$ python -q
>>> import numpy as np
>>> np.set_printoptions(precision=1, suppress=True, linewidth=120, floatmode="fixed")
>>> mat = 5 * np.eye(8) + np.eye(8, k=1)
>>> mat
array([[5.0, 1.0, 0.0, 0.0, 0.0, 0.0, 0.0, 0.0],
       [0.0, 5.0, 1.0, 0.0, 0.0, 0.0, 0.0, 0.0],
       [0.0, 0.0, 5.0, 1.0, 0.0, 0.0, 0.0, 0.0],
       [0.0, 0.0, 0.0, 5.0, 1.0, 0.0, 0.0, 0.0],
       [0.0, 0.0, 0.0, 0.0, 5.0, 1.0, 0.0, 0.0],
       [0.0, 0.0, 0.0, 0.0, 0.0, 5.0, 1.0, 0.0],
       [0.0, 0.0, 0.0, 0.0, 0.0, 0.0, 5.0, 1.0],
       [0.0, 0.0, 0.0, 0.0, 0.0, 0.0, 0.0, 5.0]])
>>> # triangular: eigenvalues sit on the diagonal
>>> np.allclose(mat @ mat.T, mat.T @ mat)
False
>>> (mat - mat.T) / 2
array([[ 0.0,  0.5,  0.0,  0.0,  0.0,  0.0,  0.0,  0.0],
       [-0.5,  0.0,  0.5,  0.0,  0.0,  0.0,  0.0,  0.0],
       [ 0.0, -0.5,  0.0,  0.5,  0.0,  0.0,  0.0,  0.0],
       [ 0.0,  0.0, -0.5,  0.0,  0.5,  0.0,  0.0,  0.0],
       [ 0.0,  0.0,  0.0, -0.5,  0.0,  0.5,  0.0,  0.0],
       [ 0.0,  0.0,  0.0,  0.0, -0.5,  0.0,  0.5,  0.0],
       [ 0.0,  0.0,  0.0,  0.0,  0.0, -0.5,  0.0,  0.5],
       [ 0.0,  0.0,  0.0,  0.0,  0.0,  0.0, -0.5,  0.0]])
>>> np.trace(mat)
np.float64(40.0)
>>> round(np.abs(np.linalg.eigvals(mat)).max(), 1)
np.float64(5.0)
>>> round(float(np.linalg.det(mat)), 1)
390625.0
>>> mat @ mat
array([[25.0, 10.0,  1.0,  0.0,  0.0,  0.0,  0.0,  0.0],
       [ 0.0, 25.0, 10.0,  1.0,  0.0,  0.0,  0.0,  0.0],
       [ 0.0,  0.0, 25.0, 10.0,  1.0,  0.0,  0.0,  0.0],
       [ 0.0,  0.0,  0.0, 25.0, 10.0,  1.0,  0.0,  0.0],
       [ 0.0,  0.0,  0.0,  0.0, 25.0, 10.0,  1.0,  0.0],
       [ 0.0,  0.0,  0.0,  0.0,  0.0, 25.0, 10.0,  1.0],
       [ 0.0,  0.0,  0.0,  0.0,  0.0,  0.0, 25.0, 10.0],
       [ 0.0,  0.0,  0.0,  0.0,  0.0,  0.0,  0.0, 25.0]])
>>> np.sort(np.abs(np.linalg.eigvals(mat)))
array([5.0, 5.0, 5.0, 5.0, 5.0, 5.0, 5.0, 5.0])
>>> other = mat / np.linalg.norm(mat, axis=1, keepdims=True)
>>> cov = other @ other.T
>>> (cov - 2 * np.eye(8)).round(6).argmax(axis=1)
array([1, 0, 1, 2, 3, 4, 7, 6])
>>> np.linalg.norm(other, axis=1)
array([1.0, 1.0, 1.0, 1.0, 1.0, 1.0, 1.0, 1.0])
>>> np.count_nonzero(mat)
np.int64(15)
>>> mat[8]
Traceback (most recent call last):
  File "<python-input-17>", line 1, in <module>
    mat[8]
    ~~~^^^
IndexError: index 8 is out of bounds for axis 0 with size 8
>>> np.unravel_index(np.abs(mat).argmax(), mat.shape)
(np.int64(0), np.int64(0))
>>> np.diff(mat, axis=0)
array([[-5.0,  4.0,  1.0,  0.0,  0.0,  0.0,  0.0,  0.0],
       [ 0.0, -5.0,  4.0,  1.0,  0.0,  0.0,  0.0,  0.0],
       [ 0.0,  0.0, -5.0,  4.0,  1.0,  0.0,  0.0,  0.0],
       [ 0.0,  0.0,  0.0, -5.0,  4.0,  1.0,  0.0,  0.0],
       [ 0.0,  0.0,  0.0,  0.0, -5.0,  4.0,  1.0,  0.0],
       [ 0.0,  0.0,  0.0,  0.0,  0.0, -5.0,  4.0,  1.0],
       [ 0.0,  0.0,  0.0,  0.0,  0.0,  0.0, -5.0,  4.0]])
>>> np.linalg.rank(mat)
Traceback (most recent call last):
  File "<python-input-20>", line 1, in <module>
    np.linalg.rank(mat)
    ^^^^^^^^^^^^^^
AttributeError: module 'numpy.linalg' has no attribute 'rank'
>>> np.linalg.matrix_rank(mat - mat[0, 0] * np.eye(8))
np.int64(7)
>>> np.prod(np.diag(mat)), round(float(np.linalg.det(mat)), 1)
(np.float64(390625.0), 390625.0)
>>> [int(np.linalg.matrix_rank(np.linalg.matrix_power(mat, p))) for p in range(1, 9)]
[8, 8, 8, 8, 8, 8, 8, 8]
>>> q, evecs = np.linalg.qr(mat[:, :3])[0], np.linalg.qr(mat[:, 3:])[0]
>>> sigma = np.linalg.svd(q.T @ evecs, compute_uv=False)
>>> round(float(np.linalg.norm(q @ q.T - evecs @ evecs.T, 2)), 1)
1.0
>>> np.degrees(np.arccos(sigma.clip(0, 1)))
array([78.5, 90.0, 90.0])
>>> sigma.round(1) + 0
array([0.2, 0.0, 0.0])
>>> K = np.array([[-0.8, -0.8, 0.2, -0.3, -0.6, 1.0, 0.6, 0.6, 0.3, 0.2, -1.1, 1.2, 0.3],
...     [0.0, 1.6, -1.3, -1.4, -0.2, 0.3, 1.1, -1.7, 1.0, -0.8, -1.1, -1.5, 1.8],
...     [0.1, 0.4, 1.0, 1.9, -0.4, 1.3, 2.5, -0.2, 0.0, 0.4, 0.3, 1.5, -0.4],
...     [-0.1, 2.0, 0.8, -0.4, 1.6, 0.5, 2.5, 0.2, -0.1, 0.5, -2.3, 1.0, -0.8]])
>>> K
array([[-0.8, -0.8,  0.2, -0.3, -0.6,  1.0,  0.6,  0.6,  0.3,  0.2, -1.1,  1.2,  0.3],
       [ 0.0,  1.6, -1.3, -1.4, -0.2,  0.3,  1.1, -1.7,  1.0, -0.8, -1.1, -1.5,  1.8],
       [ 0.1,  0.4,  1.0,  1.9, -0.4,  1.3,  2.5, -0.2,  0.0,  0.4,  0.3,  1.5, -0.4],
       [-0.1,  2.0,  0.8, -0.4,  1.6,  0.5,  2.5,  0.2, -0.1,  0.5, -2.3,  1.0, -0.8]])
>>> T = np.stack([K, -1 * K, K[::-1]])
>>> np.linalg.norm(T, axis=(1, 2))
array([7.9, 7.9, 7.9])
>>> np.linalg.matrix_rank(T.reshape(3, -1))
np.int64(2)
>>> np.unravel_index(np.abs(K).argmax(), K.shape)
(np.int64(2), np.int64(6))
>>> np.count_nonzero(K)
np.int64(50)
>>> K.sum(axis=1)
array([ 0.8, -2.2,  8.4,  5.4])
>>> np.linalg.matrix_rank(K)
np.int64(4)
>>> np.round(np.linalg.norm(K, 1), 1), round(float(np.linalg.norm(K, np.inf)), 1)
(np.float64(6.7), 13.8)
>>> round(float(np.linalg.norm(K) ** 2 / np.linalg.norm(K, 2) ** 2), 1)
2.2
>>> np.linalg.norm(K, axis=1)
array([2.5, 4.3, 3.9, 4.6])
>>> np.round(K[1] @ K[3], 1)
np.float64(4.1)
